$ python -q
>>> import numpy as np
>>> np.set_printoptions(precision=1, suppress=True, linewidth=160, legacy="1.25")
>>> rng = np.random.default_rng(2341)
>>> th = rng.uniform(0, 2 * np.pi, 32)
>>> Q, _ = np.linalg.qr(np.array([[-0.6, 0.7], [-1.2, 0.0], [0.9, 0.3], [-2.0, 1.1]]))
>>> arr = 10 * np.c_[np.cos(th), np.sin(th)] @ Q.T
>>> print(arr)
[[-1.6  6.4 -6.8  3.2]
 [-1.7 -5.2  4.3 -7.2]
 [-5.2  3.8 -5.9 -4.9]
 [ 1.6 -6.4  6.9 -3.1]
 [ 1.3 -6.4  6.7 -3.6]
 [ 5.5 -1.5  3.8  7.3]
 [ 5.3 -3.4  5.6  5.4]
 [-1.9  6.4 -7.   2.6]
 [ 0.2 -6.1  6.  -5.1]
 [ 4.1 -5.5  7.1  1.6]
 [ 4.3 -5.3  7.   2.1]
 [ 2.7 -6.3  7.2 -1.2]
 [-3.3  6.  -7.2  0.1]
 [ 5.4 -2.9  5.1  6. ]
 [-3.  -4.   2.6 -8.2]
 [-5.1  4.2 -6.2 -4.3]
 [ 3.9  2.9 -1.1  8.7]
 [-1.3  6.4 -6.7  3.6]
 [ 4.7 -4.9  6.7  3. ]
 [ 5.2 -3.9  6.   4.7]
 [ 3.9  2.9 -1.1  8.7]
 [-5.   4.3 -6.3 -4.1]
 [-3.6  5.9 -7.2 -0.4]
 [ 5.5 -1.6  3.9  7.2]
 [ 0.8 -6.3  6.4 -4.3]
 [ 4.1  2.5 -0.7  8.7]
 [ 4.9 -4.6  6.5  3.6]
 [-4.4 -2.1  0.2 -8.7]
 [ 4.2  2.4 -0.5  8.7]
 [-4.7  4.8 -6.7 -3.1]
 [-0.1 -6.   5.8 -5.5]
 [-1.2  6.4 -6.7  3.7]]
>>> # rows and columns are dependent
>>> left, sv, Vh = np.linalg.svd(arr)
>>> evecs = Vh[:(sv > 1e-8).sum()]
>>> vec = arr[0] + -2 * arr[7] + rng.integers(2) * np.eye(4)[2]
>>> print(vec)
[ 2.3 -6.4  8.1 -2. ]
>>> print(np.round(evecs.T @ evecs, 1) + 0)
[[ 0.3 -0.1  0.2  0.4]
 [-0.1  0.4 -0.4  0.2]
 [ 0.2 -0.4  0.5  0. ]
 [ 0.4  0.2  0.   0.8]]
>>> print(np.linalg.matrix_rank(np.vstack([arr, vec])))
3
>>> Z = arr[[24, 30]].astype(float)
>>> for _ in range(4):
...     z = np.linalg.norm(arr[:, None] - Z, axis=-1).argmin(axis=1)
...     Z = np.array([arr[z == j].mean(axis=0) for j in range(2)])
... 
>>> print(z)
[1 0 1 0 0 0 0 1 0 0 0 0 1 0 0 1 0 1 0 0 0 1 1 0 0 0 0 1 0 1 0 1]
>>> print(np.bincount(z))
[21 11]
>>> print(np.abs(Z[1] - Z[0]).argmax())
2
>>> print(arr @ np.linalg.pinv(arr) @ arr)
[[-1.6  6.4 -6.8  3.2]
 [-1.7 -5.2  4.3 -7.2]
 [-5.2  3.8 -5.9 -4.9]
 [ 1.6 -6.4  6.9 -3.1]
 [ 1.3 -6.4  6.7 -3.6]
 [ 5.5 -1.5  3.8  7.3]
 [ 5.3 -3.4  5.6  5.4]
 [-1.9  6.4 -7.   2.6]
 [ 0.2 -6.1  6.  -5.1]
 [ 4.1 -5.5  7.1  1.6]
 [ 4.3 -5.3  7.   2.1]
 [ 2.7 -6.3  7.2 -1.2]
 [-3.3  6.  -7.2  0.1]
 [ 5.4 -2.9  5.1  6. ]
 [-3.  -4.   2.6 -8.2]
 [-5.1  4.2 -6.2 -4.3]
 [ 3.9  2.9 -1.1  8.7]
 [-1.3  6.4 -6.7  3.6]
 [ 4.7 -4.9  6.7  3. ]
 [ 5.2 -3.9  6.   4.7]
 [ 3.9  2.9 -1.1  8.7]
 [-5.   4.3 -6.3 -4.1]
 [-3.6  5.9 -7.2 -0.4]
 [ 5.5 -1.6  3.9  7.2]
 [ 0.8 -6.3  6.4 -4.3]
 [ 4.1  2.5 -0.7  8.7]
 [ 4.9 -4.6  6.5  3.6]
 [-4.4 -2.1  0.2 -8.7]
 [ 4.2  2.4 -0.5  8.7]
 [-4.7  4.8 -6.7 -3.1]
 [-0.1 -6.   5.8 -5.5]
 [-1.2  6.4 -6.7  3.7]]
>>> print(np.abs(np.diag(np.linalg.qr(arr)[1])) > 1e-9)
[ True  True False False]
>>> print(np.unique(arr.round(6), axis=0).shape)
(32, 4)
>>> W0 = np.load("a.npy")
>>> print(W0.round(1) + 0)
[[  7.6  -5.4   6.5   1.7   4.8   2.7]
 [  8.3  -5.3   1.6  13.2   7.5  -8.8]
 [ 12.4  -7.1   7.9   2.9   7.3   3.3]
 [  7.1  -5.1   3.6   7.8   5.8  -3.7]
 [ -5.3  -1.1   6.   -8.6  -3.6   8.7]
 [-12.3   1.9  -3.4   6.2  -3.8  -9. ]
 [  7.7  -5.7  10.4  -6.9   3.   11.6]
 [ -3.   -1.5   1.    4.6   0.3  -4.1]
 [ -9.4   1.   -4.9  11.9  -1.3 -13.9]
 [-16.4   3.2  -3.5   2.7  -6.6  -6.9]
 [ -7.7  -0.1   2.3  -2.4  -3.4   1.5]
 [ -7.3  -0.8  11.6 -22.8  -7.5  22.6]
 [-25.3   5.9   1.2 -15.6 -14.7   8.7]
 [ -0.3  -2.4   0.    9.2   2.5  -7.8]
 [ -5.2  -1.    4.   -4.1  -2.6   4.1]
 [-14.    2.    3.4 -10.5  -8.2   7.6]
 [-13.5   2.1  -0.3  -1.9  -6.1  -1.1]
 [  0.   -3.    7.9  -8.1  -0.9  10.1]
 [ 11.8  -7.2  11.9  -6.6   5.   12.8]
 [-14.8   2.7  -4.2   5.7  -5.1  -9.4]
 [  5.1  -4.4   3.9   5.3   4.3  -1.8]
 [-14.5   2.8  -6.3  10.7  -4.  -14.4]
 [-13.7   2.5  -5.6   9.7  -3.8 -13.2]
 [ -5.9  -0.9   6.1  -9.4  -4.    9.3]
 [-21.7   4.7   0.7 -11.4 -12.1   5.6]
 [  2.2  -3.2   0.6  10.    3.9  -7.8]
 [  8.9  -5.6   3.   10.8   7.3  -6.2]
 [ -1.   -2.4   3.3   1.2   0.5   0.2]
 [ -9.9   0.3   8.5 -18.3  -7.8  17. ]]
>>> Z = W0[[3, 11]].astype(float)
>>> for _ in range(7):
...     z = np.linalg.norm(W0[:, None] - Z, axis=-1).argmin(axis=1)
...     Z = np.array([W0[z == j].mean(axis=0) for j in range(2)])
... 
>>> print(z)
[0 0 0 0 1 0 0 0 0 0 0 1 1 0 0 1 0 1 0 0 0 0 0 1 1 0 0 0 1]
>>> print(np.bincount(z))
[21  8]
>>> print(Z)
[[ -1.9  -1.9   1.5   4.4   0.7  -3.4]
 [-11.2   0.9   5.7 -13.1  -7.4  11.2]]
>>> print(Z[1] - Z[0])
[ -9.2   2.8   4.1 -17.4  -8.1  14.6]
